$ python -q
>>> import numpy as np
>>> np.set_printoptions(precision=2, suppress=True, linewidth=200)
>>> def tidy(a):
...     return np.round(a, 2) + 0
... 
>>> F = np.loadtxt("a.csv", delimiter=",")
>>> F
array([[ 0.26, -1.3 ,  0.39],
       [-0.28,  1.4 , -0.42],
       [-0.14,  0.7 , -0.21]])
>>> # rows and columns are dependent
>>> proj = np.triu(np.array([[-7, 0, -9], [-8, 4, 6], [9, -3, -1]]), 1) + np.eye(3)
>>> other = proj @ F @ np.linalg.inv(proj)
>>> tidy(np.trace(other)), np.trace(F)
(np.float64(1.45), np.float64(1.45))
>>> tidy(np.poly(other))
array([ 1.  , -1.45,  0.  ,  0.  ])
>>> tidy(proj @ F - F @ proj)
array([[  1.26,  -6.3 ,  12.03],
       [ -0.84,   4.2 , -12.18],
       [  0.  ,   0.  ,  -5.46]])
>>> G = F.T @ F
>>> tidy(np.trace(G)), tidy((F ** 2).sum())
(np.float64(4.68), np.float64(4.68))
>>> (F @ F.T).shape
(3, 3)
>>> tidy(np.abs(np.linalg.eigvals(F)).max())
np.float64(1.45)
>>> np.trace(F)
np.float64(1.45)
>>> tidy(F @ F)
array([[ 0.38, -1.88,  0.57],
       [-0.41,  2.03, -0.61],
       [-0.2 ,  1.01, -0.3 ]])
>>> np.allclose(F, F.T)
False
>>> tidy(np.linalg.det(F))
np.float64(0.0)
>>> np.allclose(F[:-1].T @ np.linalg.lstsq(F[:-1].T, F[-1])[0], F[-1])
True
>>> tidy(np.trace(np.linalg.pinv(F) @ F))
np.float64(1.0)
>>> J = np.array([[1.2, 0.8, 0.4],
...     [0.6, -0.4, -2.0],
...     [0.4, -1.4, 0.2],
...     [1.23, 0.8, 0.43]])
>>> other = J / np.linalg.norm(J, axis=1, keepdims=True)
>>> G = other @ other.T
>>> (np.abs(G) > 0.9).astype(int)
array([[1, 0, 0, 1],
       [0, 1, 0, 0],
       [0, 0, 1, 0],
       [1, 0, 0, 1]])
>>> tidy(np.degrees(np.arccos(np.clip(G[2, 0], -1, 1))))
np.float64(104.75)
>>> tidy(G[2])
array([-0.25,  0.13,  1.  , -0.24])
>>> np.argwhere(np.triu(np.abs(G) > 0.95, 1))
array([[0, 3]])
>>> (G - 2 * np.eye(4)).round(6).argmax(axis=1)
array([3, 2, 1, 0])
>>> E = np.loadtxt("mat.csv", delimiter=",")
>>> E
array([[ 0.,  0.,  1.],
       [ 0.,  1.,  0.],
       [-1.,  0.,  0.]])
>>> # orthonormal columns
>>> O = E.astype(float).copy()
>>> for j in range(3):
...     O[:, j] -= O[:, :j] @ (O[:, :j].T @ O[:, j])
...     O[:, j] /= np.linalg.norm(O[:, j])
... 
>>> O.T @ O
array([[1., 0., 0.],
       [0., 1., 0.],
       [0., 0., 1.]])
>>> proj = np.triu(np.array([[3, 3, 0], [4, 5, 4], [3, 1, 1]]), 1) + np.eye(3)
>>> other = proj @ E @ np.linalg.inv(proj)
>>> other
array([[  0.,   3., -11.],
       [ -4.,  13., -52.],
       [ -1.,   3., -12.]])
>>> np.trace(other), np.trace(E)
(np.float64(1.0), np.float64(1.0))
>>> tidy(np.linalg.det(other))
np.float64(1.0)
